$ python -q
>>> import numpy as np
>>> from numpy import linalg as LA
>>> np.set_printoptions(suppress=True, linewidth=120)
>>> def tidy(a):
...     return np.round(a, 4) + 0
... 
>>> r0 = np.array([3, 2, 3])
>>> X = r0[np.abs(np.subtract.outer(np.arange(3), np.arange(3)))]
>>> X
array([[3, 2, 3],
       [2, 3, 2],
       [3, 2, 3]])
>>> W = np.array([[3, -1, 2, -3, -3, -3],
...     [2, -3, 0, -2, -2, -2],
...     [-2, -3, -2, 1, -1, 2]])
>>> c = np.array([3, 2, 1, 5, 3, -4])
>>> hid = np.maximum(X @ W + c, 0)
>>> (hid > 0).astype(int)
array([[1, 0, 1, 0, 0, 0],
       [1, 0, 1, 0, 0, 0],
       [1, 0, 1, 0, 0, 0]])
>>> LA.matrix_rank(hid)
np.int64(2)
>>> hid
array([[10,  0,  1,  0,  0,  0],
       [11,  0,  1,  0,  0,  0],
       [10,  0,  1,  0,  0,  0]])
>>> Z = np.array([[5, 5, 4], [3, 3, 1], [3, 1, 1], [2, 3, 5], [4, 3, 0], [2, 1, 3]])
>>> (hid @ Z).round(6).argmax(axis=1)
array([0, 0, 0])
>>> print(W @ Z)
[[ -6  -7 -11]
 [-15 -13 -11]
 [-23 -19  -2]]
>>> U, sig, Vt = LA.svd(X)
>>> tidy(sig)
array([7.7016, 1.2984, 0.    ])
>>> print(np.argmax(sig[:-1] / (sig[1:] + 1e-6)) + 1)
2
>>> other = U[:, :2] @ np.diag(sig[:2]) @ Vt[:2]
>>> print(tidy(other))
[[3. 2. 3.]
 [2. 3. 2.]
 [3. 2. 3.]]
>>> LA.matrix_rank(other)
np.int64(2)
>>> print(tidy(np.abs(X - other).max()))
0.0
>>> tidy(LA.norm(X - other) / LA.norm(X))
np.float64(0.0)
>>> tidy(LA.det(2 * X)), tidy(LA.det(X))
(np.float64(0.0), np.float64(0.0))
>>> tidy(LA.eigvals(X))
array([7.7016, 0.    , 1.2984])
>>> np.einsum("ij,ji->", X, X)
np.int64(61)
>>> tidy(np.poly(X))
array([ 1., -9., 10.,  0.])
>>> np.einsum("ii->", X)
np.int64(9)
>>> print(np.kron(np.eye(2, dtype=int), X))
[[3 2 3 0 0 0]
 [2 3 2 0 0 0]
 [3 2 3 0 0 0]
 [0 0 0 3 2 3]
 [0 0 0 2 3 2]
 [0 0 0 3 2 3]]
>>> np.allclose(X[:-1].T @ LA.lstsq(X[:-1].T, X[-1])[0], X[-1])
True
>>> np.abs(np.diag(LA.qr(X)[1])) > 1e-9
array([ True,  True, False])
>>> tidy(X @ LA.pinv(X) @ X)
array([[3., 2., 3.],
       [2., 3., 2.],
       [3., 2., 3.]])
>>> w, V = LA.eigh(X)
>>> x = np.array([2, 3, 3])
>>> tidy(V * np.maximum(w, 0) @ V.T)
array([[3., 2., 3.],
       [2., 3., 2.],
       [3., 2., 3.]])
>>> (np.sign(V[:, -1].round(6)) == np.sign(V[0, -1].round(6))).astype(int)
array([1, 1, 1])
>>> print(x @ X @ x)
162
>>> np.abs(X).sum(axis=1).max(), tidy(np.abs(w).max())
(np.int64(8), np.float64(7.7016))
>>> other = np.array([[-2, 1], [2, 4], [5, 2]])
>>> m1 = np.block([[np.zeros((3, 3)), other], [other.T, np.zeros((2, 2))]])
>>> print(m1)
[[ 0.  0.  0. -2.  1.]
 [ 0.  0.  0.  2.  4.]
 [ 0.  0.  0.  5.  2.]
 [-2.  2.  5.  0.  0.]
 [ 1.  4.  2.  0.  0.]]
>>> # rows and columns are dependent
>>> LA.lstsq(m1[:-1].T, m1[-1])[2]
np.int32(3)
>>> tidy(np.trace(LA.pinv(m1) @ m1))
np.float64(4.0)
>>> np.allclose(m1[:-1].T @ LA.lstsq(m1[:-1].T, m1[-1])[0], m1[-1])
False
>>> np.abs(np.diag(LA.qr(m1)[1])) > 1e-9
array([ True,  True, False,  True,  True])
>>> tidy(m1 @ LA.pinv(m1) @ m1)
array([[ 0.,  0.,  0., -2.,  1.],
       [ 0.,  0.,  0.,  2.,  4.],
       [ 0.,  0.,  0.,  5.,  2.],
       [-2.,  2.,  5.,  0.,  0.],
       [ 1.,  4.,  2.,  0.,  0.]])
>>> try:
...     LA.inv(m1)
... except LA.LinAlgError as e:
...     print("failed:", e)
... 
failed: Singular matrix
>>> r = LA.matrix_rank(m1)
>>> r
np.int64(4)
>>> ns = LA.svd(m1)[2][r:].T
>>> print([int(LA.matrix_rank(m1[:i])) for i in range(1, len(m1) + 1)])
[1, 2, 2, 3, 4]
>>> np.allclose(m1 @ ns, 0)
True
>>> ns.shape
(5, 1)
>>> np.argsort(-LA.norm(m1, axis=0).round(6), kind="stable")[:3]
array([3, 2, 4])
>>> LA.matrix_rank(m1, rtol=0.1)
np.int64(4)
>>> print([round(float(x), 4) for x in LA.svd(m1, compute_uv=False)[:3]])
[6.6399, 6.6399, 3.1483]
>>> K = np.load("test19.npy")
>>> K
array([[2.3, 2. , 2. , 2. , 2. , 2. ],
       [1. , 1.3, 1. , 3. , 0. , 1. ],
       [2. , 3. , 1.3, 2. , 1. , 3. ],
       [0. , 0. , 2. , 0.3, 2. , 1. ],
       [2. , 3. , 1. , 2. , 0.3, 3. ],
       [2. , 2. , 2. , 2. , 2. , 2.3]])
>>> x = np.array([-2, 2, -1, -5, -2, -1])
>>> target = K @ x
>>> c, lr = np.zeros(6), 1 / LA.norm(K, 2) ** 2
>>> for i in range(15):
...     c -= lr * K.T @ (K @ c - target)
...     if i % 5 == 0: print(i, round(LA.norm(K @ c - target), 4))
... 
0 8.3305
5 6.8421
10 5.7007
>>> tidy(c)
array([-1.1464, -0.8042, -1.8661, -2.5517, -1.3872, -0.885 ])
>>> other = K / np.sqrt((K ** 2).mean(axis=1, keepdims=True))
>>> tidy(other[3])
array([0.    , 0.    , 1.6249, 0.2437, 1.6249, 0.8124])
>>> tidy(LA.norm(other, axis=1))
array([2.4495, 2.4495, 2.4495, 2.4495, 2.4495, 2.4495])
>>> np.abs(K).max()
np.float64(3.0)
>>> K[6]
Traceback (most recent call last):
  File "<python-input-69>", line 1, in <module>
    K[6]
    ~^^^
IndexError: index 6 is out of bounds for axis 0 with size 6
>>> LA.matrix_rank(K)
np.int64(6)
>>> K.sum(axis=1)
array([12.3,  7.3, 12.3,  5.3, 11.3, 12.3])
>>> np.count_nonzero(K)
np.int64(33)
>>> K.sum(axis=0)
array([ 9.3, 11.3,  9.3, 11.3,  7.3, 12.3])
>>> np.zeros(6, 6)
Traceback (most recent call last):
  File "<python-input-74>", line 1, in <module>
    np.zeros(6, 6)
    ~~~~~~~~^^^^^^
TypeError: Cannot interpret '6' as a data type
>>> K.shape
(6, 6)
>>> np.unravel_index(np.abs(K).argmax(), K.shape)
(np.int64(1), np.int64(3))
>>> r0 = np.array([6, 4, 4, 2, 5, 0])
>>> other = K + np.outer(r0, np.eye(6)[3])
>>> tidy(LA.det(other) / LA.det(K)), tidy(1 + LA.solve(K, r0)[3])
(np.float64(-9.3175), np.float64(-9.3175))
>>> LA.matrix_rank(LA.inv(other) - LA.inv(K), tol=1e-8)
np.int64(1)
>>> rng = np.random.default_rng(918313)
>>> labels = rng.permutation(6)
>>> labels
array([1, 4, 2, 3, 0, 5])
>>> other = K[labels][:, labels]
>>> other
array([[1.3, 0. , 1. , 3. , 1. , 1. ],
       [3. , 0.3, 1. , 2. , 2. , 3. ],
       [3. , 1. , 1.3, 2. , 2. , 3. ],
       [0. , 2. , 2. , 0.3, 0. , 1. ],
       [2. , 2. , 2. , 2. , 2.3, 2. ],
       [2. , 2. , 2. , 2. , 2. , 2.3]])
>>> tidy(LA.det(other)), tidy(LA.det(K[labels]))
(np.float64(-0.9396), np.float64(-0.9396))
>>> np.diag(other)
array([1.3, 0.3, 1.3, 0.3, 2.3, 2.3])
>>> np.trace(other)
np.float64(7.8)
>>> mat = np.load("m.npy")
>>> mat
array([[ 2,  1,  3,  2,  3],
       [ 3,  0, -5, -4,  1],
       [-3,  0,  1,  5,  4],
       [ 3,  0, -5, -4,  1]])
>>> # row 3 repeats row 1
>>> print(np.unique(mat.round(6), axis=0).shape)
(3, 5)
>>> LA.lstsq(mat[:-1].T, mat[-1])[2]
np.int32(3)
>>> tidy(mat @ LA.pinv(mat) @ mat)
array([[ 2.,  1.,  3.,  2.,  3.],
       [ 3.,  0., -5., -4.,  1.],
       [-3.,  0.,  1.,  5.,  4.],
       [ 3.,  0., -5., -4.,  1.]])
>>> U, sig, Vt = LA.svd(mat)
>>> V = Vt[:(sig > 1e-8).sum()]
>>> x = mat[2] + 2 * mat[0] + rng.integers(2) * np.eye(5)[4]
>>> x
array([ 1.,  2.,  7.,  9., 10.])
>>> np.allclose(V.T @ V @ x, x)
True
>>> data = np.loadtxt("layer14.csv", delimiter=",")
>>> print(tidy(data))
[[ 0.098  -0.2157 -0.1373 -0.098   0.0196 -0.0588 -0.098 ]
 [-0.2157  0.4745  0.302   0.2157 -0.0431  0.1294  0.2157]
 [-0.1373  0.302   0.1922  0.1373 -0.0275  0.0824  0.1373]
 [-0.098   0.2157  0.1373  0.098  -0.0196  0.0588  0.098 ]
 [ 0.0196 -0.0431 -0.0275 -0.0196  0.0039 -0.0118 -0.0196]
 [-0.0588  0.1294  0.0824  0.0588 -0.0118  0.0353  0.0588]
 [-0.098   0.2157  0.1373  0.098  -0.0196  0.0588  0.098 ]]
>>> U, sig, Vt = LA.svd(data)
>>> V = Vt[:(sig > 1e-8).sum()]
>>> x = data[2] + 3 * data[4] + rng.integers(2) * np.eye(7)[0]
>>> print(tidy(x))
[ 0.9216  0.1725  0.1098  0.0784 -0.0157  0.0471  0.0784]
>>> np.allclose(V.T @ V @ x, x)
False
>>> tidy(np.diag(V.T @ V))
array([0.098 , 0.4745, 0.1922, 0.098 , 0.0039, 0.0353, 0.098 ])
>>> tidy(LA.norm(x - V.T @ V @ x))
np.float64(0.9497)
>>> LA.matrix_rank(np.vstack([data, x]))
np.int64(2)
>>> w, V = LA.eigh(data)
>>> print(tidy(V @ np.diag(w) @ V.T))
[[ 0.098  -0.2157 -0.1373 -0.098   0.0196 -0.0588 -0.098 ]
 [-0.2157  0.4745  0.302   0.2157 -0.0431  0.1294  0.2157]
 [-0.1373  0.302   0.1922  0.1373 -0.0275  0.0824  0.1373]
 [-0.098   0.2157  0.1373  0.098  -0.0196  0.0588  0.098 ]
 [ 0.0196 -0.0431 -0.0275 -0.0196  0.0039 -0.0118 -0.0196]
 [-0.0588  0.1294  0.0824  0.0588 -0.0118  0.0353  0.0588]
 [-0.098   0.2157  0.1373  0.098  -0.0196  0.0588  0.098 ]]
>>> tidy(LA.eigvalsh(data + 5 * np.eye(7)))
array([5., 5., 5., 5., 5., 5., 6.])
>>> np.unique(w.round(6) + 0, return_counts=True)[1]
array([6, 1])
>>> tidy(np.abs(V[:, -1]))
array([0.3131, 0.6888, 0.4384, 0.3131, 0.0626, 0.1879, 0.3131])
>>> tidy(V.T @ V)
array([[1., 0., 0., 0., 0., 0., 0.],
       [0., 1., 0., 0., 0., 0., 0.],
       [0., 0., 1., 0., 0., 0., 0.],
       [0., 0., 0., 1., 0., 0., 0.],
       [0., 0., 0., 0., 1., 0., 0.],
       [0., 0., 0., 0., 0., 1., 0.],
       [0., 0., 0., 0., 0., 0., 1.]])
>>> (w > 1e-8).sum(), (w < -1e-8).sum()
(np.int64(1), np.int64(0))
